$ python3 -q
>>> import numpy as np
>>> from numpy import linalg as LA
>>> np.set_printoptions(precision=2, suppress=True, linewidth=160, sign=" ")
>>> A = np.load("m.npy")
>>> A
array([[-0.71,  0.  , -0.71,  0.  ,  0.  ,  0.  ],
       [ 0.  ,  1.  ,  0.  ,  0.  ,  0.  ,  0.  ],
       [ 0.71,  0.  , -0.71,  0.  ,  0.  ,  0.  ],
       [ 0.  ,  0.  ,  0.  ,  1.  ,  0.  ,  0.  ],
       [ 0.  ,  0.  ,  0.  ,  0.  ,  1.  ,  0.  ],
       [ 0.  ,  0.  ,  0.  ,  0.  ,  0.  ,  1.  ]])
>>> # orthonormal columns
>>> theta = np.radians(45)
>>> R = np.eye(6)
>>> R[0, 0] = R[5, 5] = np.cos(theta)
>>> R[0, 5], R[5, 0] = -np.sin(theta), np.sin(theta)
>>> R
array([[ 0.71,  0.  ,  0.  ,  0.  ,  0.  , -0.71],
       [ 0.  ,  1.  ,  0.  ,  0.  ,  0.  ,  0.  ],
       [ 0.  ,  0.  ,  1.  ,  0.  ,  0.  ,  0.  ],
       [ 0.  ,  0.  ,  0.  ,  1.  ,  0.  ,  0.  ],
       [ 0.  ,  0.  ,  0.  ,  0.  ,  1.  ,  0.  ],
       [ 0.71,  0.  ,  0.  ,  0.  ,  0.  ,  0.71]])
>>> M2 = A @ R.T
>>> round(float(LA.det(R)), 2), round(np.trace(R), 2)
(1.0, np.float64(5.41))
>>> LA.svd(A, compute_uv=False), LA.svd(M2, compute_uv=False)
(array([ 1.,  1.,  1.,  1.,  1.,  1.]), array([ 1.,  1.,  1.,  1.,  1.,  1.]))
>>> np.allclose(LA.norm(A, axis=1), LA.norm(M2, axis=1))
True
>>> x = np.array([0, -1, -3, 0, -2, -1])
>>> rhs = A @ x
>>> c, lr = np.zeros(6), 1 / LA.norm(A, 2) ** 2
>>> for i in range(20):
...     c -= lr * A.T @ (A @ c - rhs)
...     if i % 5 == 0: print(i, round(LA.norm(A @ c - rhs), 2))
... 
0 0.0
5 0.0
10 0.0
15 0.0
>>> c.round(2) + 0
array([ 0., -1., -3.,  0., -2., -1.])
>>> x = np.array([-4, -5, 3, 3, -4, -3])
>>> h1 = np.maximum(A @ x, 0)
>>> np.maximum(A @ (3 * x), 0)
array([ 2.12,  0.  ,  0.  ,  9.  ,  0.  ,  0.  ])
>>> A.T @ h1
array([-0.5,  0. , -0.5,  3. ,  0. ,  0. ])
>>> print(h1)
[ 0.71  0.    0.    3.    0.    0.  ]
>>> np.maximum(A @ x, 0) - np.maximum(-A @ x, 0)
array([ 0.71, -5.  , -4.95,  3.  , -4.  , -3.  ])
>>> M2 = np.array([[1, 2, -1],
...     [1, 2, -1],
...     [-1, 2, 2],
...     [2, 1, 2],
...     [0, -1, 1],
...     [-1, 0, -2]])
>>> LA.matrix_rank(np.vstack([A, M2.T]))
np.int64(6)
>>> np.round(np.einsum("ij->j", A), 2) + 0
array([ 0.  ,  1.  , -1.41,  1.  ,  1.  ,  1.  ])
>>> np.round(np.einsum("ik,kj->ji", A, M2), 2) + 0
array([[ 0.  ,  1.  ,  1.41,  2.  ,  0.  , -1.  ],
       [-2.83,  2.  ,  0.  ,  1.  , -1.  ,  0.  ],
       [-0.71, -1.  , -2.12,  2.  ,  1.  , -2.  ]])
>>> np.round(np.einsum("ik,kj->ij", A, M2), 2) + 0
array([[ 0.  , -2.83, -0.71],
       [ 1.  ,  2.  , -1.  ],
       [ 1.41,  0.  , -2.12],
       [ 2.  ,  1.  ,  2.  ],
       [ 0.  , -1.  ,  1.  ],
       [-1.  ,  0.  , -2.  ]])
>>> np.round(A @ M2, 2) + 0
array([[ 0.  , -2.83, -0.71],
       [ 1.  ,  2.  , -1.  ],
       [ 1.41,  0.  , -2.12],
       [ 2.  ,  1.  ,  2.  ],
       [ 0.  , -1.  ,  1.  ],
       [-1.  ,  0.  , -2.  ]])
>>> round(LA.det(A), 2)
np.float64(1.0)
>>> (A != 0).astype(int)
array([[ 1,  0,  1,  0,  0,  0],
       [ 0,  1,  0,  0,  0,  0],
       [ 1,  0,  1,  0,  0,  0],
       [ 0,  0,  0,  1,  0,  0],
       [ 0,  0,  0,  0,  1,  0],
       [ 0,  0,  0,  0,  0,  1]])
>>> np.sort(LA.eigvals(A).real)
array([-0.71, -0.71,  1.  ,  1.  ,  1.  ,  1.  ])
>>> arr = np.array([[3.0, 0.0, 0.0], [0.0, 4.0, 0.0], [0.0, 0.0, 3.0]])
>>> # symmetric
>>> arr.T @ arr
array([[  9.,   0.,   0.],
       [  0.,  16.,   0.],
       [  0.,   0.,   9.]])
>>> arr @ arr.T
array([[  9.,   0.,   0.],
       [  0.,  16.,   0.],
       [  0.,   0.,   9.]])
>>> arr[:, 2] @ arr[:, 0]
np.float64(0.0)
>>> arr @ arr
array([[  9.,   0.,   0.],
       [  0.,  16.,   0.],
       [  0.,   0.,   9.]])
>>> round(float(LA.det(arr)), 2)
36.0
>>> np.sort(LA.eigvals(arr).real)
array([ 3.,  3.,  4.])
>>> (arr != 0).astype(int)
array([[ 1,  0,  0],
       [ 0,  1,  0],
       [ 0,  0,  1]])
>>> x = np.ones(3)
>>> for _ in range(7):
...     x = arr @ x
...     x /= LA.norm(x)
...     print(round(x @ arr @ x, 2))
... 
3.47
3.61
3.74
3.83
3.9
3.94
3.97
>>> x
array([ 0.13,  0.98,  0.13])
>>> hat = np.triu(np.array([[1, 2, 1], [2, 3, 3], [3, 3, 2]]), 1) + np.eye(3)
>>> M2 = hat @ arr @ LA.inv(hat)
>>> M2
array([[ 3.,  2., -6.],
       [ 0.,  4., -3.],
       [ 0.,  0.,  3.]])
>>> hat @ arr - arr @ hat
array([[ 0.,  2.,  0.],
       [ 0.,  0., -3.],
       [ 0.,  0.,  0.]])
>>> [int(LA.matrix_rank(LA.matrix_power(M2, p))) for p in range(1, 4)]
[3, 3, 3]
>>> print(M2 @ M2)
[[  9.  14. -42.]
 [  0.  16. -21.]
 [  0.   0.   9.]]
>>> M2 = np.array([[3, 3], [0, 3]])
>>> m1 = np.kron(np.eye(2, dtype=int), M2)
>>> m1
array([[ 3,  3,  0,  0],
       [ 0,  3,  0,  0],
       [ 0,  0,  3,  3],
       [ 0,  0,  0,  3]])
>>> # triangular: eigenvalues sit on the diagonal
>>> m1.reshape(-1, 2)
array([[ 3,  3],
       [ 0,  0],
       [ 0,  3],
       [ 0,  0],
       [ 0,  0],
       [ 3,  3],
       [ 0,  0],
       [ 0,  3]])
>>> m1.reshape(2, -1)
array([[ 3,  3,  0,  0,  0,  3,  0,  0],
       [ 0,  0,  3,  3,  0,  0,  0,  3]])
>>> t3 = m1.reshape(4, 2, -1)
>>> print(t3[:, 0])
[[ 3  3]
 [ 0  3]
 [ 0  0]
 [ 0  0]]
>>> print(t3.shape)
(4, 2, 2)
>>> np.einsum("ihd,jhd->hij", t3, t3).shape
(2, 4, 4)
>>> print(t3.transpose(1, 0, 2))
[[[ 3  3]
  [ 0  3]
  [ 0  0]
  [ 0  0]]

 [[ 0  0]
  [ 0  0]
  [ 3  3]
  [ 0  3]]]
>>> np.einsum("ihd,ihd->ih", t3, t3)
array([[ 18,   0],
       [  9,   0],
       [  0,  18],
       [  0,   9]])
>>> print(t3.sum(axis=1))
[[ 3  3]
 [ 0  3]
 [ 3  3]
 [ 0  3]]
>>> np.flatnonzero(LA.matrix_power((m1 != 0) + (m1.T != 0) + np.eye(4), 4)[1])
array([ 0,  1])
>>> np.sort(LA.eigvals(m1).real)
array([ 3.,  3.,  3.,  3.])
>>> (m1 != 0).astype(int)
array([[ 1,  1,  0,  0],
       [ 0,  1,  0,  0],
       [ 0,  0,  1,  1],
       [ 0,  0,  0,  1]])
>>> (LA.matrix_power((m1 != 0) + (m1.T != 0) + np.eye(4), 4) > 0).astype(int)
array([[ 1,  1,  0,  0],
       [ 1,  1,  0,  0],
       [ 0,  0,  1,  1],
       [ 0,  0,  1,  1]])
>>> M2 = np.array([[2, 0], [1, 1]])
>>> Z = np.kron(M2, m1)
>>> round(float(LA.norm(Z, 2)), 2), round(LA.norm(M2, 2) * LA.norm(m1, 2), 2)
(11.11, np.float64(11.11))
>>> hat = np.triu(np.array([[-2, -2, 0, 1], [-1, 1, -1, 1], [1, -1, 0, -2], [2, 1, 0, -2]]), 1) + np.eye(4)
>>> M2 = hat @ m1 @ LA.inv(hat)
>>> np.round(LA.det(M2), 2)
np.float64(81.0)
>>> M2
array([[ 3.,  3.,  3.,  3.],
       [ 0.,  3.,  0., -3.],
       [ 0.,  0.,  3.,  3.],
       [ 0.,  0.,  0.,  3.]])
>>> vals, vecs = LA.eig(m1)
>>> print(np.sort(LA.eigvals(LA.inv(m1))))
[ 0.33  0.33  0.33  0.33]
>>> np.sort(LA.eigvals(m1.T))
array([ 3.,  3.,  3.,  3.])
>>> m1 @ vecs[:, 0] - vals[0] * vecs[:, 0]
array([ 0.,  0.,  0.,  0.])
>>> np.prod(vals)
np.float64(81.0)
>>> print(vals)
[ 3.  3.  3.  3.]
